In [1]: import numpy as np

In [2]: import numpy.linalg as la

In [3]: np.set_printoptions(precision=3, suppress=True, linewidth=140)

In [4]: q, _ = la.qr(np.array([[0.0, -1.5, -0.2], [-0.4, 0.2, 0.4], [1.2, -1.2, -0.2]]))

In [5]: V, _ = la.qr(np.array([[-1.5, 1.5, -1.3, 1.1, 1.6],
   ...:     [-0.2, -0.3, -2.3, 0.0, 1.5],
   ...:     [-0.2, -1.0, 1.1, 0.8, -0.8],
   ...:     [-1.2, -0.8, -0.3, -0.7, 0.8],
   ...:     [-0.1, 0.1, 0.7, -2.9, -0.2]]))

In [6]: s = 5 * 0.9 ** np.arange(3)

In [7]: m1 = q[:, :3] * s @ V[:3]

In [8]: m1
Out[8]: 
array([[ 0.512,  1.102, -3.819,  0.499, -1.969],
       [-1.557, -1.097, -1.776,  1.853,  2.665],
       [ 3.547, -3.343, -0.417, -0.343, -0.305]])

In [9]: blk = np.stack([m1, -1 * m1, m1[::-1]])

In [10]: (blk @ m1.T).shape
Out[10]: (3, 3, 3)

In [11]: theta = np.radians(45)

In [12]: r_ = np.eye(5)

In [13]: r_[3, 3] = r_[4, 4] = np.cos(theta)

In [14]: r_[3, 4], r_[4, 3] = -np.sin(theta), np.sin(theta)

In [15]: r_
Out[15]: 
array([[ 1.   ,  0.   ,  0.   ,  0.   ,  0.   ],
       [ 0.   ,  1.   ,  0.   ,  0.   ,  0.   ],
       [ 0.   ,  0.   ,  1.   ,  0.   ,  0.   ],
       [ 0.   ,  0.   ,  0.   ,  0.707, -0.707],
       [ 0.   ,  0.   ,  0.   ,  0.707,  0.707]])

In [16]: B = m1 @ r_.T

In [17]: np.abs(B - m1).max(axis=0)
Out[17]: array([0.   , 0.   , 0.   , 2.427, 0.93 ])

In [18]: round(la.det(r_), 3), np.round(np.trace(r_), 3)
Out[18]: (np.float64(1.0), np.float64(4.414))

In [19]: B
Out[19]: 
array([[ 0.512,  1.102, -3.819,  1.745, -1.04 ],
       [-1.557, -1.097, -1.776, -0.574,  3.195],
       [ 3.547, -3.343, -0.417, -0.026, -0.458]])

In [20]: la.svd(m1, compute_uv=False), la.svd(B, compute_uv=False)
Out[20]: (array([5.  , 4.5 , 4.05]), array([5.  , 4.5 , 4.05]))

In [21]: blk = np.stack([B, 3 * B, B[::-1]])

In [22]: blk.shape
Out[22]: (3, 3, 5)

In [23]: la.norm(blk, axis=(1, 2))
Out[23]: array([ 7.852, 23.556,  7.852])

In [24]: la.matrix_rank(blk.reshape(3, -1))
Out[24]: np.int64(2)

In [25]: cov = m1.T @ m1

In [26]: la.svd(m1, compute_uv=False) ** 2
Out[26]: array([25.   , 20.25 , 16.403])

In [27]: la.matrix_rank(cov)
Out[27]: np.int64(3)

In [28]: np.allclose(cov, cov.T)
Out[28]: True

In [29]: (m1 @ m1.T).shape
Out[29]: (3, 3)

In [30]: np.round(np.trace(cov), 3), np.round((m1 ** 2).sum(), 3)
Out[30]: (np.float64(61.652), np.float64(61.652))

In [31]: def softmax(z):
    ...:     e = np.exp(z - z.max(axis=-1, keepdims=True))
    ...:     return e / e.sum(axis=-1, keepdims=True)
    ...: 

In [32]: np.round(softmax(10 * m1[0]), 3) + 0
Out[32]: array([0.003, 0.995, 0.   , 0.002, 0.   ])

In [33]: att = m1 @ m1.T / np.sqrt(5)

In [34]: softmax(att)[0] @ m1
Out[34]: array([ 0.512,  1.101, -3.818,  0.499, -1.968])

In [35]: np.round(softmax(att), 3) + 0
Out[35]: 
array([[1.   , 0.   , 0.   ],
       [0.001, 0.999, 0.   ],
       [0.   , 0.   , 1.   ]])

In [36]: np.round(softmax(att + np.triu(np.full(att.shape, -np.inf), 1)), 3) + 0
Out[36]: 
array([[1.   , 0.   , 0.   ],
       [0.001, 0.999, 0.   ],
       [0.   , 0.   , 1.   ]])

In [37]: F = np.array([[-0.29, 0.37, -0.33, -0.12, 0.35],
    ...:     [1.51, 0.01, 1.27, 0.32, 0.67],
    ...:     [5.18, 1.1, 4.11, 0.93, 3.67]])

In [38]: B = np.array([[2, -4], [2, 0], [-4, 5], [-4, -4], [2, -3]])

In [39]: np.einsum("ik,kj->ij", F, B)
Out[39]: 
array([[  2.66,  -1.06],
       [ -1.98,  -2.98],
       [ -0.26, -14.9 ]])

In [40]: B.T @ F.T
Out[40]: 
array([[  2.66,  -1.98,  -0.26],
       [ -1.06,  -2.98, -14.9 ]])

In [41]: np.einsum("ij->j", F)
Out[41]: array([6.4 , 1.48, 5.05, 1.13, 4.69])

In [42]: F @ B
Out[42]: 
array([[  2.66,  -1.06],
       [ -1.98,  -2.98],
       [ -0.26, -14.9 ]])

In [43]: f, r1 = F[0], F[1]

In [44]: np.round(f @ r1, 3)
Out[44]: np.float64(-0.657)

In [45]: pr = (f @ r1) / (f @ f) * f

In [46]: round((r1 - pr) @ f, 3)
Out[46]: np.float64(0.0)

In [47]: r1 - pr
Out[47]: array([1.102, 0.531, 0.805, 0.151, 1.163])

In [48]: round(la.norm(F, "nuc"), 3)
Out[48]: np.float64(8.776)

In [49]: la.norm(F, axis=0)
Out[49]: array([5.403, 1.161, 4.314, 0.991, 3.747])

In [50]: round(float(la.norm(F[0], 1)), 3), round(la.norm(F[0], np.inf), 3)
Out[50]: (1.46, np.float64(0.37))

In [51]: la.norm(F, axis=1)
Out[51]: array([0.683, 2.108, 7.699])

In [52]: np.round(la.norm(F[0] - F[2]), 3)
Out[52]: np.float64(7.893)

In [53]: la.norm(F, axis=1).argmax()
Out[53]: np.int64(2)

In [54]: round(float(np.trace(la.pinv(F) @ F)), 3)
Out[54]: 2.0

In [55]: np.unique(F.round(6), axis=0).shape
Out[55]: (3, 5)

In [56]: np.abs(np.diag(la.qr(F)[1])) > 1e-9
Out[56]: array([ True,  True, False])

In [57]: la.lstsq(F[:-1].T, F[-1])[2]
Out[57]: np.int32(2)

In [58]: W0 = np.load("m.npy")

In [59]: W0
Out[59]: 
array([[ 2.,  2.,  2., -1.],
       [-2., -5., -6.,  4.],
       [ 0., -1.,  0.,  1.],
       [-2., -8., -8.,  7.]])

In [60]: # rows and columns are dependent

In [61]: cov = W0.T @ W0

In [62]: np.allclose(cov, cov.T)
Out[62]: True

In [63]: np.trace(cov), (W0 ** 2).sum()
Out[63]: (np.float64(277.0), np.float64(277.0))

In [64]: la.matrix_rank(cov)
Out[64]: np.int64(3)

In [65]: np.diag(cov)
Out[65]: array([ 12.,  94., 104.,  67.])

In [66]: left, s, VT = la.svd(W0)

In [67]: np.argmax(s[:-1] / (s[1:] + 1e-6)) + 1
Out[67]: np.int64(3)

In [68]: s.round(3) + 0
Out[68]: array([16.516,  1.815,  0.96 ,  0.   ])

In [69]: B = left[:, :3] @ np.diag(s[:3]) @ VT[:3]

In [70]: B.round(3) + 0
Out[70]: 
array([[ 2.,  2.,  2., -1.],
       [-2., -5., -6.,  4.],
       [ 0., -1.,  0.,  1.],
       [-2., -8., -8.,  7.]])

In [71]: la.matrix_rank(W0, rtol=0.05)
Out[71]: np.int64(3)

In [72]: la.norm(W0, axis=1).argmax()
Out[72]: np.int64(3)

In [73]: round(float(la.norm(W0, 1)), 3), round(la.norm(W0, np.inf), 3)
Out[73]: (16.0, np.float64(25.0))

In [74]: round(float(la.norm(W0, "nuc")), 3)
Out[74]: 19.291

In [75]: feats = np.load("w.npy")

In [76]: feats
Out[76]: 
array([[ 1.4  ,  0.3  ,  0.3  ],
       [ 2.6  , -1.1  , -0.2  ],
       [ 0.4  , -1.4  ,  0.3  ],
       [ 0.   , -1.1  , -0.5  ],
       [ 0.279, -1.05 ,  0.322]])

In [77]: x0 = np.array([0, 2, 0])

In [78]: a = np.maximum(feats @ x0, 0)

In [79]: np.maximum(feats @ (3 * x0), 0)
Out[79]: array([1.8, 0. , 0. , 0. , 0. ])

In [80]: np.maximum(feats @ x0, 0) - np.maximum(-feats @ x0, 0)
Out[80]: array([ 0.6, -2.2, -2.8, -2.2, -2.1])

In [81]: np.tanh(feats @ x0)
Out[81]: array([ 0.537, -0.976, -0.993, -0.976, -0.97 ])

In [82]: feats.T @ a
Out[82]: array([0.84, 0.18, 0.18])

In [83]: f = np.array([4, -2, 1, -2, -8]) + 0.5

In [84]: data = np.outer(f, f) / (f @ f)

In [85]: data
Out[85]: 
array([[ 0.243, -0.081,  0.081, -0.081, -0.405],
       [-0.081,  0.027, -0.027,  0.027,  0.135],
       [ 0.081, -0.027,  0.027, -0.027, -0.135],
       [-0.081,  0.027, -0.027,  0.027,  0.135],
       [-0.405,  0.135, -0.135,  0.135,  0.676]])

In [86]: # columns 1 and 3 are equal

In [87]: np.round(la.det(data), 3)
Out[87]: np.float64(0.0)

In [88]: np.allclose(data @ data.T, data.T @ data)
Out[88]: True
